% python3 -q
>>> import numpy as np
>>> from numpy import linalg as LA
>>> np.set_printoptions(suppress=True, linewidth=140)
>>> W0 = np.array([[0, 2, -2, -1, 2, -1],
...     [-2, 0, -2, -1, 1, 0],
...     [2, 2, 0, 0, 0, -1],
...     [1, 1, 0, 0, 2, 2],
...     [-2, -1, 0, -2, 0, 3],
...     [1, 0, 1, -2, -3, 0]])
>>> W0
array([[ 0,  2, -2, -1,  2, -1],
       [-2,  0, -2, -1,  1,  0],
       [ 2,  2,  0,  0,  0, -1],
       [ 1,  1,  0,  0,  2,  2],
       [-2, -1,  0, -2,  0,  3],
       [ 1,  0,  1, -2, -3,  0]])
>>> # antisymmetric, zero diagonal
>>> rng = np.random.default_rng(24)
>>> idx = rng.permutation(6)
>>> idx
array([5, 2, 1, 3, 4, 0])
>>> A2 = W0[idx][:, idx]
>>> A2
array([[ 0,  1,  0, -2, -3,  1],
       [-1,  0,  2,  0,  0,  2],
       [ 0, -2,  0, -1,  1, -2],
       [ 2,  0,  1,  0,  2,  1],
       [ 3,  0, -1, -2,  0, -2],
       [-1, -2,  2, -1,  2,  0]])
>>> round(np.log10(LA.cond(W0)))
1
>>> np.round(np.abs(LA.svd(W0)[2][-1]), 3)
array([0.567, 0.642, 0.485, 0.15 , 0.09 , 0.015])
>>> np.argsort(-LA.norm(W0, axis=0).round(6), kind="stable")[:3]
array([4, 5, 0])
>>> LA.cond(W0) > 100
np.False_
>>> [round(float(x), 3) for x in LA.svd(W0, compute_uv=False)[:3]]
[5.208, 5.208, 3.286]
>>> x0 = np.array([0, 0, 0, 1, 0, 0])
>>> y = W0 @ x0
>>> y
array([-1, -1,  0,  0, -2, -2])
>>> np.round(LA.solve(W0.T, W0[5]), 3)
array([ 0., -0., -0.,  0., -0.,  1.])
>>> np.round(LA.solve(W0, y + W0[:, 1]), 3)
array([-0.,  1.,  0.,  1.,  0.,  0.])
>>> x0 = np.array([2, 1, 2, 2, 2, 2])
>>> x0 @ W0 @ x0
np.int64(0)
>>> np.round(LA.svd(W0, compute_uv=False), 3)
array([5.208, 5.208, 3.286, 3.286, 0.292, 0.292])
>>> np.round(LA.eigvals(W0).real, 3) + 0
array([0., 0., 0., 0., 0., 0.])
>>> np.round(LA.det(W0), 3)
np.float64(25.0)
>>> q = LA.solve(np.eye(6) - W0, np.eye(6) + W0)
>>> np.round(q @ q.T, 3) + 0
array([[1., 0., 0., 0., 0., 0.],
       [0., 1., 0., 0., 0., 0.],
       [0., 0., 1., 0., 0., 0.],
       [0., 0., 0., 1., 0., 0.],
       [0., 0., 0., 0., 1., 0.],
       [0., 0., 0., 0., 0., 1.]])
>>> idx = rng.permutation(6)
>>> A2 = W0[:, idx] * rng.choice([-1, 1], 6)
>>> A2
array([[-2,  0, -1,  2,  1, -2],
       [-1,  2,  0,  0,  1, -2],
       [ 0, -2, -1,  2,  0,  0],
       [-2, -1,  2,  1,  0,  0],
       [ 0,  2,  3, -1,  2,  0],
       [ 3, -1,  0,  0,  2,  1]])
>>> U, _, VT = LA.svd(W0.T @ A2)
>>> idx
array([4, 0, 5, 1, 3, 2])
>>> np.round(U @ VT, 3) + 0
array([[ 0., -1.,  0.,  0.,  0.,  0.],
       [ 0.,  0.,  0.,  1.,  0.,  0.],
       [ 0.,  0.,  0.,  0.,  0.,  1.],
       [ 0.,  0.,  0.,  0., -1.,  0.],
       [-1.,  0.,  0.,  0.,  0.,  0.],
       [ 0.,  0.,  1.,  0.,  0.,  0.]])
>>> A2 = np.array([[0.3], [1.8], [0.5], [0.3], [0.8], [-0.3], [1.2]])
>>> basis = np.array([[0.7, 1.0, 0.2, 0.2, 0.9, -1.3, -0.3, 0.9, 0.5, -1.6]])
>>> J = A2 @ basis
>>> J.round(3)
array([[ 0.21,  0.3 ,  0.06,  0.06,  0.27, -0.39, -0.09,  0.27,  0.15, -0.48],
       [ 1.26,  1.8 ,  0.36,  0.36,  1.62, -2.34, -0.54,  1.62,  0.9 , -2.88],
       [ 0.35,  0.5 ,  0.1 ,  0.1 ,  0.45, -0.65, -0.15,  0.45,  0.25, -0.8 ],
       [ 0.21,  0.3 ,  0.06,  0.06,  0.27, -0.39, -0.09,  0.27,  0.15, -0.48],
       [ 0.56,  0.8 ,  0.16,  0.16,  0.72, -1.04, -0.24,  0.72,  0.4 , -1.28],
       [-0.21, -0.3 , -0.06, -0.06, -0.27,  0.39,  0.09, -0.27, -0.15,  0.48],
       [ 0.84,  1.2 ,  0.24,  0.24,  1.08, -1.56, -0.36,  1.08,  0.6 , -1.92]])
>>> U, sig, VT = LA.svd(J)
>>> V = VT[:(sig > 1e-8).sum()]
>>> x0 = J[4] + -2 * J[0] + rng.integers(2) * np.eye(10)[7]
>>> x0.round(3)
array([ 0.14,  0.2 ,  0.04,  0.04,  0.18, -0.26, -0.06,  0.18,  0.1 , -0.32])
>>> np.round(np.diag(V.T @ V), 3)
array([0.063, 0.129, 0.005, 0.005, 0.104, 0.217, 0.012, 0.104, 0.032, 0.329])
>>> np.round(LA.norm(x0 - V.T @ V @ x0), 3)
np.float64(0.0)
>>> LA.cond(J) > 100
np.True_
>>> LA.matrix_rank(J, rtol=0.1)
np.int64(1)
>>> [round(float(x), 3) for x in LA.svd(J, compute_uv=False)[:3]]
[6.741, 0.0, 0.0]
>>> round(LA.norm(J, 2) / LA.norm(J), 3)
np.float64(1.0)
>>> np.argsort(-LA.norm(J, axis=0).round(6), kind="stable")[:3]
array([9, 5, 1])
>>> x0 = np.array([3, -3, 2, -3, 2, 2, 3, -1, 1, -1])
>>> h1 = np.maximum(J @ x0, 0)
>>> np.round(np.maximum(J @ x0, 0) - np.maximum(-J @ x0, 0), 3)
array([-0.48, -2.88, -0.8 , -0.48, -1.28,  0.48, -1.92])
>>> np.round(J.T @ h1, 3)
array([-0.101, -0.144, -0.029, -0.029, -0.13 ,  0.187,  0.043, -0.13 , -0.072,  0.23 ])
>>> K = np.array([[0, 3, 2, 2],
...     [1, 0, 2, 0],
...     [0, 3, 1, 0],
...     [3, 3, 2, 3],
...     [2, 0, 3, 0],
...     [0, 3, 1, 0],
...     [3, 0, 3, 1],
...     [0, 3, 3, 1],
...     [0, 0, 1, 2],
...     [3, 1, 1, 1]])
>>> K
array([[0, 3, 2, 2],
       [1, 0, 2, 0],
       [0, 3, 1, 0],
       [3, 3, 2, 3],
       [2, 0, 3, 0],
       [0, 3, 1, 0],
       [3, 0, 3, 1],
       [0, 3, 3, 1],
       [0, 0, 1, 2],
       [3, 1, 1, 1]])
>>> Ac = K - K.mean(axis=0)
>>> U, sig, VT = LA.svd(Ac, full_matrices=False)
>>> sig.round(3)
array([5.205, 3.899, 2.621, 2.395])
>>> np.round(VT[0] * np.sign(VT[0, np.abs(VT[0]).argmax()]), 3)
array([-0.629,  0.754, -0.189,  0.022])
>>> np.searchsorted(np.cumsum(sig ** 2) / (sig ** 2).sum(), 0.9) + 1
np.int64(4)
>>> np.abs(VT[0]).argmax()
np.int64(1)
>>> (np.sign(U[:, 0]) == np.sign(U[0, 0])).astype(int)
array([1, 0, 1, 0, 0, 1, 0, 1, 0, 0])
>>> np.round(sig ** 2 / (sig ** 2).sum(), 3)
array([0.494, 0.277, 0.125, 0.104])
>>> x0 = np.array([2, -1, 2, 0])
>>> y = K @ x0
>>> np.round(LA.lstsq(K, y)[0], 3) + 0
array([ 2., -1.,  2.,  0.])
>>> np.round(LA.pinv(K) @ K, 3) + 0
array([[1., 0., 0., 0.],
       [0., 1., 0., 0.],
       [0., 0., 1., 0.],
       [0., 0., 0., 1.]])
>>> y = y + 0.02 * rng.normal(size=10)
>>> y.round(3)
array([ 0.996,  6.018, -0.987,  6.986, 10.035, -0.993, 11.981,  3.001,  1.983,  7.009])
>>> beta, *_ = LA.lstsq(K, y)
>>> np.round(K.T @ (y - K @ beta), 3) + 0
array([0., 0., 0., 0.])
>>> beta.round()
array([ 2., -1.,  2., -0.])
>>> beta.round(3)
array([ 2.002, -0.997,  2.004, -0.012])
>>> [round(float(LA.norm(LA.solve(K.T @ K + lam * np.eye(4), K.T @ y))), 2) for lam in (0, 1, 10, 100)]
[3.0, 2.9, 2.3, 0.92]
>>> Ac = K - K.mean(axis=0)
>>> V = LA.svd(Ac)[2][:1]
>>> A2 = Ac - Ac @ V.T @ V
>>> LA.norm(A2, axis=1).round(6).argmax()
np.int64(3)
>>> np.round(np.diag(V.T @ V), 3) + 0
array([0.395, 0.568, 0.036, 0.   ])
>>> np.round(np.cov(Ac @ V.T, rowvar=False), 3)
np.float64(3.01)
>>> arr = np.tril(np.array([[0, 0, -1, 0, -1],
...     [-2, 1, 2, -2, -1],
...     [-2, 0, 0, -2, 1],
...     [2, 0, 2, -2, -1],
...     [0, 0, -2, -2, 2]]), -1) + np.eye(5, dtype=int)
>>> arr
array([[ 1,  0,  0,  0,  0],
       [-2,  1,  0,  0,  0],
       [-2,  0,  1,  0,  0],
       [ 2,  0,  2,  1,  0],
       [ 0,  0, -2, -2,  1]])
>>> np.round(J @ LA.pinv(J) @ J, 3)
array([[ 0.21,  0.3 ,  0.06,  0.06,  0.27, -0.39, -0.09,  0.27,  0.15, -0.48],
       [ 1.26,  1.8 ,  0.36,  0.36,  1.62, -2.34, -0.54,  1.62,  0.9 , -2.88],
       [ 0.35,  0.5 ,  0.1 ,  0.1 ,  0.45, -0.65, -0.15,  0.45,  0.25, -0.8 ],
       [ 0.21,  0.3 ,  0.06,  0.06,  0.27, -0.39, -0.09,  0.27,  0.15, -0.48],
       [ 0.56,  0.8 ,  0.16,  0.16,  0.72, -1.04, -0.24,  0.72,  0.4 , -1.28],
       [-0.21, -0.3 , -0.06, -0.06, -0.27,  0.39,  0.09, -0.27, -0.15,  0.48],
       [ 0.84,  1.2 ,  0.24,  0.24,  1.08, -1.56, -0.36,  1.08,  0.6 , -1.92]])
